$ python3 -q
>>> import numpy as np
>>> import numpy.linalg as la
>>> np.set_printoptions(precision=2, suppress=True, linewidth=160, sign=" ")
>>> mat = np.loadtxt("out16.csv", delimiter=",")
>>> mat
array([[ 71.,   2.,   2.,   0.,   3.,   2.],
       [  2.,  33.,   1.,   1.,   1.,   2.],
       [  2.,   3.,  40.,   0.,   3.,   3.],
       [  1.,   0.,   2.,  41.,   0.,   3.],
       [  3.,   3.,   1.,   1.,  70.,   3.],
       [  1.,   0.,   0.,   3.,   3., -30.]])
>>> x = np.array([5, 0, 1, 1, 5, -5])
>>> rhs = mat @ x
>>> rhs
array([ 362.,    7.,   50.,   33.,  352.,  173.])
>>> np.round(la.solve(mat, -1 * rhs), 2) + 0
array([-5.,  0., -1., -1., -5.,  5.])
>>> np.round(la.solve(mat, rhs), 2) + 0
array([ 5.,  0.,  1.,  1.,  5., -5.])
>>> r0 = np.array([3, 0])
>>> np.cross(mat[0, :3], mat[5, :3])
array([ 0.,  2., -2.])
>>> np.array([np.convolve(row, r0, "same") for row in mat])
array([[213.,   6.,   6.,   0.,   9.,   6.],
       [  6.,  99.,   3.,   3.,   3.,   6.],
       [  6.,   9., 120.,   0.,   9.,   9.],
       [  3.,   0.,   6., 123.,   0.,   9.],
       [  9.,   9.,   3.,   3., 210.,   9.],
       [  3.,   0.,   0.,   9.,   9., -90.]])
>>> np.correlate(mat[0], mat[5], "full")
array([-2130.,   153.,   159.,    12.,   -84.,    20.,    17.,     8.,     0.,     3.,     2.])
>>> data = np.loadtxt("w.csv", delimiter=",")
>>> data
array([[ -0.47, -10.81,  -8.63,   0.  ,  -5.17,  -0.47, -12.07],
       [ -0.78,  -7.14,  -6.12,   0.  ,  -3.18,  -0.78,  -7.84],
       [ -0.86,  -6.02,  -5.32,   0.  ,  -2.58,  -0.86,  -6.53],
       [ -0.87,  -5.93,  -5.26,   0.  ,  -2.53,  -0.87,  -6.43],
       [ -0.98,  -3.89,  -3.72,   0.  ,  -1.45,  -0.98,  -4.04],
       [ -1.  ,  -3.02,  -3.01,   0.  ,  -1.01,  -1.  ,  -3.02],
       [ -0.96,  -2.  ,  -2.12,   0.  ,  -0.52,  -0.96,  -1.84],
       [ -0.76,  -1.02,  -1.15,   0.  ,  -0.13,  -0.76,  -0.77],
       [ -0.75,  -1.01,  -1.14,   0.  ,  -0.13,  -0.75,  -0.76],
       [ -0.53,  -0.59,  -0.66,   0.  ,  -0.03,  -0.53,  -0.37],
       [ -0.49,  -0.53,  -0.59,   0.  ,  -0.02,  -0.49,  -0.33],
       [ -0.45,  -0.49,  -0.54,   0.  ,  -0.02,  -0.45,  -0.29],
       [ -0.36,  -0.37,  -0.41,   0.  ,  -0.01,  -0.36,  -0.22],
       [ -0.22,  -0.23,  -0.24,   0.  ,   0.  ,  -0.22,  -0.12],
       [  0.41,   0.42,   0.38,   0.  ,   0.01,   0.41,   0.2 ],
       [  0.51,   0.53,   0.47,   0.  ,   0.01,   0.51,   0.25],
       [  2.  ,   2.79,   1.86,   0.  ,   0.39,   2.  ,   1.52],
       [  2.02,   2.82,   1.87,   0.  ,   0.4 ,   2.02,   1.54],
       [  2.12,   3.02,   1.98,   0.  ,   0.45,   2.12,   1.66],
       [  2.19,   3.17,   2.06,   0.  ,   0.49,   2.19,   1.76],
       [  2.31,   3.41,   2.19,   0.  ,   0.55,   2.31,   1.92],
       [  2.56,   3.95,   2.47,   0.  ,   0.7 ,   2.56,   2.28],
       [  2.56,   3.95,   2.47,   0.  ,   0.7 ,   2.56,   2.28],
       [  2.84,   4.61,   2.8 ,   0.  ,   0.88,   2.84,   2.73],
       [  3.83,   7.27,   4.11,   0.  ,   1.72,   3.83,   4.64],
       [  3.89,   7.44,   4.2 ,   0.  ,   1.78,   3.89,   4.76],
       [  4.72,  10.1 ,   5.47,   0.  ,   2.69,   4.72,   6.77],
       [  6.75,  18.12,   9.25,   0.  ,   5.68,   6.75,  13.15],
       [  6.93,  18.89,   9.61,   0.  ,   5.98,   6.93,  13.78],
       [  7.96,  23.8 ,  11.91,   0.  ,   7.92,   7.96,  17.83]])
>>> # column 5 repeats column 0
>>> Uu, sigma, Vt = la.svd(data)
>>> sigma.round(2) + 0
array([ 64.6 ,  10.62,   3.88,   0.02,   0.01,   0.  ,   0.  ])
>>> np.argmax(sigma[:-1] / (sigma[1:] + 1e-6)) + 1
np.int64(5)
>>> out = Uu[:, :5] @ np.diag(sigma[:5]) @ Vt[:5]
>>> round(la.norm(data - out) / la.norm(data), 2)
np.float64(0.0)
>>> la.matrix_rank(data, rtol=0.05)
np.int64(3)
>>> la.matrix_rank(out)
np.int64(5)
>>> Uu, sigma, Vt = la.svd(data)
>>> vecs = Vt[:(sigma > 1e-8).sum()]
>>> rng = np.random.default_rng(6159)
>>> x = data[9] + 2 * data[24] + rng.integers(2) * np.eye(7)[2]
>>> x
array([  7.13,  13.95,   7.56,   0.  ,   3.41,   7.13,   8.91])
>>> np.round(vecs.T @ vecs, 2) + 0
array([[ 0.5,  0. ,  0. ,  0. ,  0. ,  0.5,  0. ],
       [ 0. ,  1. ,  0. ,  0. ,  0. ,  0. ,  0. ],
       [ 0. ,  0. ,  1. ,  0. ,  0. ,  0. ,  0. ],
       [ 0. ,  0. ,  0. ,  0. ,  0. ,  0. ,  0. ],
       [ 0. ,  0. ,  0. ,  0. ,  1. ,  0. ,  0. ],
       [ 0.5,  0. ,  0. ,  0. ,  0. ,  0.5,  0. ],
       [ 0. ,  0. ,  0. ,  0. ,  0. ,  0. ,  1. ]])
>>> round(float(la.norm(x - vecs.T @ vecs @ x)), 2)
0.0
>>> la.matrix_rank(np.vstack([data, x]))
np.int64(5)
>>> rk = la.matrix_rank(data)
>>> rk
np.int64(5)
>>> null = la.svd(data)[2][rk:].T
>>> [int(la.matrix_rank(np.delete(data, i, axis=0))) for i in range(30)]
[5, 5, 5, 5, 5, 5, 5, 5, 5, 5, 5, 5, 5, 5, 5, 5, 5, 5, 5, 5, 5, 5, 5, 5, 5, 5, 5, 5, 5, 5]
>>> [int(la.matrix_rank(data[:i])) for i in range(1, len(data) + 1)]
[1, 2, 3, 4, 5, 5, 5, 5, 5, 5, 5, 5, 5, 5, 5, 5, 5, 5, 5, 5, 5, 5, 5, 5, 5, 5, 5, 5, 5, 5]
>>> null.shape
(7, 2)
>>> np.count_nonzero(data)
np.int64(179)
>>> la.matrix_rank(data)
np.int64(5)
>>> data.sum(axis=0)
array([ 44.12,  71.24,  24.19,   0.  ,  13.57,  44.12,  32.44])
>>> np.round(la.svd(data, compute_uv=False), 2) + 0
array([ 64.6 ,  10.62,   3.88,   0.02,   0.01,   0.  ,   0.  ])
>>> la.rank(data)
Traceback (most recent call last):
  File "<python-input-42>", line 1, in <module>
    la.rank(data)
    ^^^^^^^
AttributeError: module 'numpy.linalg' has no attribute 'rank'
>>> data.shape
(30, 7)
>>> np.unravel_index(np.abs(data).argmax(), data.shape)
(np.int64(29), np.int64(1))
>>> np.abs(data).max()
np.float64(23.8)
>>> Uu, sigma, Vt = la.svd(data, full_matrices=False)
>>> round(float(np.sqrt((sigma ** 2).sum())), 2), np.round(la.norm(data), 2)
(65.59, np.float64(65.59))
>>> np.round(Uu.T @ data @ Vt.T, 2) + 0
array([[ 64.6 ,   0.  ,   0.  ,   0.  ,   0.  ,   0.  ,   0.  ],
       [  0.  ,  10.62,   0.  ,   0.  ,   0.  ,   0.  ,   0.  ],
       [  0.  ,   0.  ,   3.88,   0.  ,   0.  ,   0.  ,   0.  ],
       [  0.  ,   0.  ,   0.  ,   0.02,   0.  ,   0.  ,   0.  ],
       [  0.  ,   0.  ,   0.  ,   0.  ,   0.01,   0.  ,   0.  ],
       [  0.  ,   0.  ,   0.  ,   0.  ,   0.  ,   0.  ,   0.  ],
       [  0.  ,   0.  ,   0.  ,   0.  ,   0.  ,   0.  ,   0.  ]])
>>> Uu.shape, sigma.shape, Vt.shape
((30, 7), (7,), (7, 7))
>>> np.allclose(Uu * sigma @ Vt, data)
True
>>> np.abs(Vt[0])
array([ 0.23,  0.66,  0.38,  0.  ,  0.22,  0.23,  0.51])
>>> sigma.round(2) + 0
array([ 64.6 ,  10.62,   3.88,   0.02,   0.01,   0.  ,   0.  ])
>>> (sigma > 1e-8).sum()
np.int64(5)
>>> F = np.load("block15.npy")
>>> F
array([[  0,   0,   0,   0,   0,   0,   0],
       [ -2, -14,  12,   8, -16,  14, -16],
       [ -3, -21,  18,  12, -24,  21, -24],
       [  0,   0,   0,   0,   0,   0,   0]])
>>> # rows and columns are dependent
>>> [round(float(x), 2) for x in la.svd(F, compute_uv=False)[:3]]
[60.22, 0.0, 0.0]
>>> round(float(la.norm(F, 2) / la.norm(F)), 2)
1.0
